% ipython --no-banner

In [1]: import numpy as np

In [2]: from numpy import linalg as LA

In [3]: np.set_printoptions(precision=2, suppress=True, linewidth=140, legacy="1.25")

In [4]: W0 = np.load("mat.npy")

In [5]: W0
Out[5]: 
array([[-3.,  1.,  0.,  0.],
       [ 0., -3.,  1.,  0.],
       [ 0.,  0., -3.,  1.],
       [ 0.,  0.,  0., -3.]])

In [6]: rng = np.random.default_rng(172)

In [7]: labels = rng.permutation(4)

In [8]: labels
Out[8]: array([1, 2, 3, 0])

In [9]: out = W0[labels][:, labels]

In [10]: out
Out[10]: 
array([[-3.,  1.,  0.,  0.],
       [ 0., -3.,  1.,  0.],
       [ 0.,  0., -3.,  0.],
       [ 1.,  0.,  0., -3.]])

In [11]: print(np.sort(np.abs(LA.eigvals(out))))
[3. 3. 3. 3.]

In [12]: f = np.array([-3, 1, -3])

In [13]: np.polyval(f, W0[2])
Out[13]: array([ -3.,  -3., -33.,  -5.])

In [14]: print(np.convolve(W0[2], f))
[ 0.  0.  9. -6. 10. -3.]

In [15]: f, g = W0[2], W0[1]

In [16]: f @ f
Out[16]: 10.0

In [17]: p = (f @ g) / (f @ f) * f

In [18]: LA.matrix_rank(np.outer(f, g))
Out[18]: 1

In [19]: X = np.array([[0.4, 0.18, -0.22, -0.16],
    ...:     [-0.8, -0.36, 0.44, 0.32],
    ...:     [0.8, 0.36, -0.44, -0.32]])

In [20]: np.allclose(X[:-1].T @ LA.lstsq(X[:-1].T, X[-1])[0], X[-1])
Out[20]: True

In [21]: np.round(np.trace(LA.pinv(X) @ X), 2)
Out[21]: 1.0

In [22]: LA.lstsq(X[:-1].T, X[-1])[2]
Out[22]: 1

In [23]: np.abs(np.diag(LA.qr(X)[1])) > 1e-9
Out[23]: array([ True, False, False])

In [24]: X @ LA.pinv(X) @ X
Out[24]: 
array([[ 0.4 ,  0.18, -0.22, -0.16],
       [-0.8 , -0.36,  0.44,  0.32],
       [ 0.8 ,  0.36, -0.44, -0.32]])

In [25]: arr = np.load("data.npy")

In [26]: arr
Out[26]: 
array([[ 0,  0,  0,  0,  0],
       [ 0,  2,  0,  0,  0],
       [ 1,  1,  1,  0,  0],
       [-1, -1,  0,  2,  0],
       [ 1,  0,  2, -2,  2]])

In [27]: # triangular, det is the product of the diagonal

In [28]: proj = np.triu(np.array([[-2, -1, 1, -1], [0, 1, 2, 1], [-2, 2, 1, 2], [0, 1, -2, -2]]), 1) + np.eye(4)

In [29]: out = proj @ W0 @ LA.inv(proj)

In [30]: round(LA.det(out), 2)
Out[30]: 81.0

In [31]: print(proj @ W0 - W0 @ proj)
[[ 0.  0. -3.  0.]
 [ 0.  0.  0.  0.]
 [ 0.  0.  0.  0.]
 [ 0.  0.  0.  0.]]

In [32]: np.poly(out)
Out[32]: array([  1.,  12.,  54., 108.,  81.])

In [33]: [int(LA.matrix_rank(LA.matrix_power(arr, p))) for p in range(1, 6)]
Out[33]: [4, 4, 4, 4, 4]

In [34]: print(arr @ arr)
[[ 0  0  0  0  0]
 [ 0  4  0  0  0]
 [ 1  3  1  0  0]
 [-2 -4  0  4  0]
 [ 6  4  6 -8  4]]

In [35]: np.sort(LA.eigvals(arr))
Out[35]: array([0., 1., 2., 2., 2.])

In [36]: W = np.array([[1, -1, -1, -2, 2, -2],
    ...:     [0, 2, -3, 1, 1, 3],
    ...:     [2, -2, -2, 1, -3, 2],
    ...:     [-3, 2, -3, -2, 3, 1],
    ...:     [1, 0, 2, 0, 1, -3]])

In [37]: c = np.array([2, -3, 2, 2, 0, 2])

In [38]: hid = np.maximum(arr @ W + c, 0)

In [39]: print((hid > 0).astype(int))
[[1 0 1 1 0 1]
 [1 1 0 1 1 1]
 [1 0 0 1 0 1]
 [0 0 0 0 1 1]
 [1 0 1 1 0 0]]

In [40]: basis = np.array([[-5, -1, 1],
    ...:     [1, 0, -1],
    ...:     [3, -5, 2],
    ...:     [3, 4, 1],
    ...:     [0, 2, 3],
    ...:     [-5, 5, 4]])

In [41]: (hid @ basis).round(6).argmax(axis=1)
Out[41]: array([2, 1, 1, 1, 2])

In [42]: rank = LA.matrix_rank(arr)

In [43]: rank
Out[43]: 4

In [44]: N = LA.svd(arr)[2][rank:].T

In [45]: print([int(LA.matrix_rank(arr[:i])) for i in range(1, len(arr) + 1)])
[0, 1, 2, 3, 4]

In [46]: np.round(N @ N.T, 2) + 0
Out[46]: 
array([[ 0.31,  0.  , -0.31,  0.15,  0.31],
       [ 0.  ,  0.  ,  0.  ,  0.  ,  0.  ],
       [-0.31,  0.  ,  0.31, -0.15, -0.31],
       [ 0.15,  0.  , -0.15,  0.08,  0.15],
       [ 0.31,  0.  , -0.31,  0.15,  0.31]])

In [47]: print(N.shape)
(5, 1)

In [48]: M = np.array([[1, 2, 0], [4, 0, 1], [0, 3, 1]])

In [49]: M
Out[49]: 
array([[1, 2, 0],
       [4, 0, 1],
       [0, 3, 1]])

In [50]: th = np.radians(30)

In [51]: r_ = np.eye(4)

In [52]: r_[3, 3] = r_[2, 2] = np.cos(th)

In [53]: r_[3, 2], r_[2, 3] = -np.sin(th), np.sin(th)

In [54]: r_
Out[54]: 
array([[ 1.  ,  0.  ,  0.  ,  0.  ],
       [ 0.  ,  1.  ,  0.  ,  0.  ],
       [ 0.  ,  0.  ,  0.87,  0.5 ],
       [ 0.  ,  0.  , -0.5 ,  0.87]])

In [55]: out = X @ r_.T

In [56]: np.round(LA.svd(X, compute_uv=False), 2) + 0, np.round(LA.svd(out, compute_uv=False), 2) + 0
Out[56]: (array([1.55, 0.  , 0.  ]), array([1.55, 0.  , 0.  ]))

In [57]: data = np.loadtxt("layer13.csv", delimiter=",")

In [58]: print(data)
[[ 1.94  2.    1.88  4.83]
 [ 1.59  2.    1.17  3.76]
 [-0.73  2.   -3.47 -3.2 ]
 [ 1.44  2.    0.87  3.31]
 [-0.07  2.   -2.13 -1.2 ]
 [ 1.18  2.    0.36  2.55]
 [ 2.67  2.    3.35  7.02]
 [ 1.69  2.    1.38  4.07]
 [ 2.55  2.    3.09  6.64]
 [ 1.65  2.    1.3   3.95]
 [ 0.9   2.   -0.19  1.71]]

In [59]: left, sv, VT = LA.svd(data)

In [60]: print(np.argmax(sv[:-1] / (sv[1:] + 1e-6)) + 1)
2

In [61]: out = left[:, :2] @ np.diag(sv[:2]) @ VT[:2]

In [62]: round(LA.norm(data - out) / LA.norm(data), 2)
Out[62]: 0.0

In [63]: C2 = data.T @ data

In [64]: print(np.allclose(C2, C2.T))
True

In [65]: round(np.trace(C2), 2), np.round((data ** 2).sum(), 2)
Out[65]: (316.19, 316.19)

In [66]: print(C2)
[[ 30.33  29.63  31.03  76.17]
 [ 29.63  44.    15.26  66.89]
 [ 31.03  15.26  46.79  85.45]
 [ 76.17  66.89  85.45 195.07]]

In [67]: np.round(LA.svd(data, compute_uv=False) ** 2, 2) + 0
Out[67]: array([285.4 ,  30.79,   0.  ,   0.  ])

In [68]: print((data @ data.T).shape)
(11, 11)
